>>> import numpy as np
>>> from numpy import linalg as LA
>>> np.set_printoptions(precision=2, suppress=True, linewidth=160)
>>> tidy = lambda a: np.round(a, 2) + 0
>>> E = np.array([[0.74, 0.44, 2.16, 1.16, 1.22, -0.24, -0.1, -3.12, 0.28, 1.44, -0.02, -1.68],
...     [0.41, 0.71, 2.19, 1.19, 1.28, -0.21, 0.2, -3.18, 0.22, 1.11, -0.08, -1.32],
...     [-0.69, -0.69, -2.61, -1.41, -1.5, 0.27, -0.06, 3.78, -0.3, -1.53, 0.06, 1.8],
...     [-0.09, -1.39, -3.11, -1.71, -1.88, 0.25, -0.72, 4.54, -0.22, -1.07, 0.2, 1.32],
...     [-0.4, -0.3, -1.3, -0.7, -0.74, 0.14, 0.02, 1.88, -0.16, -0.82, 0.02, 0.96]])
>>> def softmax(z):
...     e = np.exp(z - z.max(axis=-1, keepdims=True))
...     return e / e.sum(axis=-1, keepdims=True)
... 
>>> tidy(softmax(E[0]))
array([0.08, 0.06, 0.32, 0.12, 0.12, 0.03, 0.03, 0.  , 0.05, 0.15, 0.04, 0.01])
>>> tidy(softmax(E).sum(axis=1))
array([1., 1., 1., 1., 1.])
>>> tidy(softmax(10 * E[0]))
array([0., 0., 1., 0., 0., 0., 0., 0., 0., 0., 0., 0.])
>>> tidy(softmax(E[0] + 5))
array([0.08, 0.06, 0.32, 0.12, 0.12, 0.03, 0.03, 0.  , 0.05, 0.15, 0.04, 0.01])
>>> S = E @ E.T / np.sqrt(12)
>>> tidy(softmax(S)[0] @ E)
array([ 0.6 ,  0.56,  2.17,  1.17,  1.25, -0.23,  0.03, -3.15,  0.25,  1.3 , -0.05, -1.52])
>>> other = np.array([[7, 6, -2, -4, 8, 4],
...     [-2, -6, -3, -1, 9, 6],
...     [4, 9, -5, -3, -2, 3],
...     [7, 6, 7, 4, 2, -1],
...     [1, -3, 7, 1, 3, -4],
...     [9, 5, -9, 4, -1, -6],
...     [-5, -5, 9, -4, -7, -6],
...     [-3, -3, -8, 1, -8, 4]])
>>> feats = other.T @ other
>>> feats
array([[ 234,  208,  -74,   44,   97,  -19],
       [ 208,  257,  -84,   13,   33,    9],
       [ -74,  -84,  362,  -19,   12, -108],
       [  44,   13,  -19,   76,   -8,  -35],
       [  97,   33,   12,   -8,  276,   82],
       [ -19,    9, -108,  -35,   82,  166]])
>>> other = LA.invert(feats)
Traceback (most recent call last):
  File "<python-input-15>", line 1, in <module>
    other = LA.invert(feats)
            ^^^^^^^^^
AttributeError: module 'numpy.linalg' has no attribute 'invert'
>>> other = LA.inv(feats)
>>> tidy(LA.det(feats) * LA.det(other))
np.float64(1.0)
>>> np.allclose(other, feats.T)
False
>>> tidy(LA.cond(feats))
np.float64(64.66)
>>> tidy(other)
array([[ 0.06, -0.04,  0.01, -0.02, -0.02,  0.02],
       [-0.04,  0.03, -0.01,  0.01,  0.02, -0.02],
       [ 0.01, -0.01,  0.01,  0.  , -0.01,  0.01],
       [-0.02,  0.01,  0.  ,  0.02,  0.01,  0.  ],
       [-0.02,  0.02, -0.01,  0.01,  0.01, -0.01],
       [ 0.02, -0.02,  0.01,  0.  , -0.01,  0.02]])
>>> Uu, sigma, vt = LA.svd(feats, full_matrices=False)
>>> Uu.shape, sigma.shape, vt.shape
((6, 6), (6,), (6, 6))
>>> tidy(np.abs(vt[0]))
array([0.55, 0.56, 0.52, 0.07, 0.28, 0.18])
>>> np.allclose(Uu * sigma @ vt, feats)
True
>>> tidy(sigma)
array([562.67, 347.49, 295.92, 111.36,  44.86,   8.7 ])
>>> tidy(vt @ vt.T)
array([[1., 0., 0., 0., 0., 0.],
       [0., 1., 0., 0., 0., 0.],
       [0., 0., 1., 0., 0., 0.],
       [0., 0., 0., 1., 0., 0.],
       [0., 0., 0., 0., 1., 0.],
       [0., 0., 0., 0., 0., 1.]])
>>> tidy(Uu.T @ Uu)
array([[1., 0., 0., 0., 0., 0.],
       [0., 1., 0., 0., 0., 0.],
       [0., 0., 1., 0., 0., 0.],
       [0., 0., 0., 1., 0., 0.],
       [0., 0., 0., 0., 1., 0.],
       [0., 0., 0., 0., 0., 1.]])
>>> tidy(np.cumsum(sigma ** 2) / np.sum(sigma ** 2))
array([0.59, 0.81, 0.97, 1.  , 1.  , 1.  ])
>>> tidy(np.sqrt((sigma ** 2).sum())), tidy(LA.norm(feats))
(np.float64(734.44), np.float64(734.44))
>>> x0 = np.ones(6)
>>> for _ in range(4):
...     x0 = feats @ x0
...     x0 /= LA.norm(x0)
...     print(round(x0 @ feats @ x0, 2))
... 
463.65
514.12
541.84
554.41
>>> tidy(LA.eigvalsh(feats)[-1])
np.float64(562.67)
